In [1]: import numpy as np

In [2]: np.set_printoptions(precision=3, suppress=True, linewidth=140, floatmode="fixed")

In [3]: feats = np.loadtxt("data.csv", delimiter=",")

In [4]: print(feats)
[[ 0.591  0.136  0.409  0.682]
 [ 0.136  0.955 -0.136 -0.227]
 [ 0.409 -0.136  0.591 -0.682]
 [ 0.682 -0.227 -0.682 -0.136]]

In [5]: # orthonormal columns

In [6]: proj = np.triu(np.array([[-5, 4, -2, -5], [-4, -2, -3, 3], [-4, -3, 1, -5], [0, 5, 0, 5]]), 1) + np.eye(4)

In [7]: A2 = proj @ feats @ np.linalg.inv(proj)

In [8]: round(np.linalg.det(A2), 3)
Out[8]: np.float64(-1.0)

In [9]: print(np.round(np.poly(A2), 3) + 0)
[ 1.000 -2.000  0.000  2.000 -1.000]

In [10]: w, V = np.linalg.eigh(feats)

In [11]: np.round(V.T @ V, 3) + 0
Out[11]: 
array([[1.000, 0.000, 0.000, 0.000],
       [0.000, 1.000, 0.000, 0.000],
       [0.000, 0.000, 1.000, 0.000],
       [0.000, 0.000, 0.000, 1.000]])

In [12]: w
Out[12]: array([-1.000,  1.000,  1.000,  1.000])

In [13]: np.linalg.svd(feats, compute_uv=False)
Out[13]: array([1.000, 1.000, 1.000, 1.000])

In [14]: round(float(w.sum()), 3), round(np.trace(feats), 3)
Out[14]: (2.0, np.float64(2.0))

In [15]: (w > 1e-8).sum(), (w < -1e-8).sum()
Out[15]: (np.int64(3), np.int64(1))

In [16]: J = np.loadtxt("run12.csv", delimiter=",")

In [17]: J
Out[17]: 
array([[ -2.159,  -0.685,  -4.913,  -4.117,  -8.578],
       [ -1.148,  -2.167,  -3.647,  -3.848,  -7.175],
       [ -0.347,  -1.665,  -5.323,  -4.636, -10.771],
       [  3.502,  -8.530,   2.765,   3.196,   1.069],
       [  2.423,  -6.581,   2.592,   3.842,   3.694],
       [ -3.199,  -1.014,  -4.896,  -5.243,  -8.030],
       [  4.637,  -8.502,   3.038,   7.599,  -0.084],
       [  3.819,  -6.155,   2.100,   4.267,   1.665],
       [  3.555,  -6.699,   3.203,   2.720,  -0.495],
       [ -1.229,  -1.164,  -3.664,  -3.251,  -6.689],
       [ -0.151,   0.452,  -5.536,  -2.481,  -7.568],
       [ -2.987,  -2.329,  -4.833,  -4.169,  -8.023],
       [  0.149,  -2.161,  -4.904,  -4.523,  -7.899],
       [  3.347,  -7.079,   3.994,   4.081,   1.794],
       [  2.262,  -7.052,   1.199,   5.029,   1.011],
       [ -2.092,   0.894,  -5.743,  -4.704,  -6.696],
       [  3.737,  -8.440,   2.702,   2.870,   0.160],
       [  3.862,  -7.684,   3.817,   4.569,   2.435],
       [  3.361,  -7.488,   1.363,   3.753,  -1.036],
       [ -1.404,  -1.740,  -5.856,  -4.134,  -9.704],
       [  4.058,  -7.736,   2.706,   6.301,   2.077],
       [ -2.708,  -1.116,  -4.119,  -4.300,  -6.622],
       [  3.584,  -6.046,   3.522,   6.171,   2.144],
       [  1.832,  -8.647,   2.650,   5.694,   1.251]])

In [18]: f = np.array([0, -4])

In [19]: print(np.cross(J[6, :3], J[16, :3]))
[ 2.668 -1.176 -7.364]

In [20]: np.polyval(f, J[6])
Out[20]: array([-4.000, -4.000, -4.000, -4.000, -4.000])

In [21]: Xc = J - J.mean(axis=0)

In [22]: V = np.linalg.svd(Xc)[2][:2]

In [23]: A2 = Xc - Xc @ V.T @ V

In [24]: (Xc @ V.T).std(axis=0)
Out[24]: array([8.462, 1.315])

In [25]: print(np.diag(V.T @ V))
[0.268 0.383 0.205 0.314 0.831]

In [26]: round(float(np.linalg.norm(A2) / np.linalg.norm(Xc)), 3)
Out[26]: 0.165
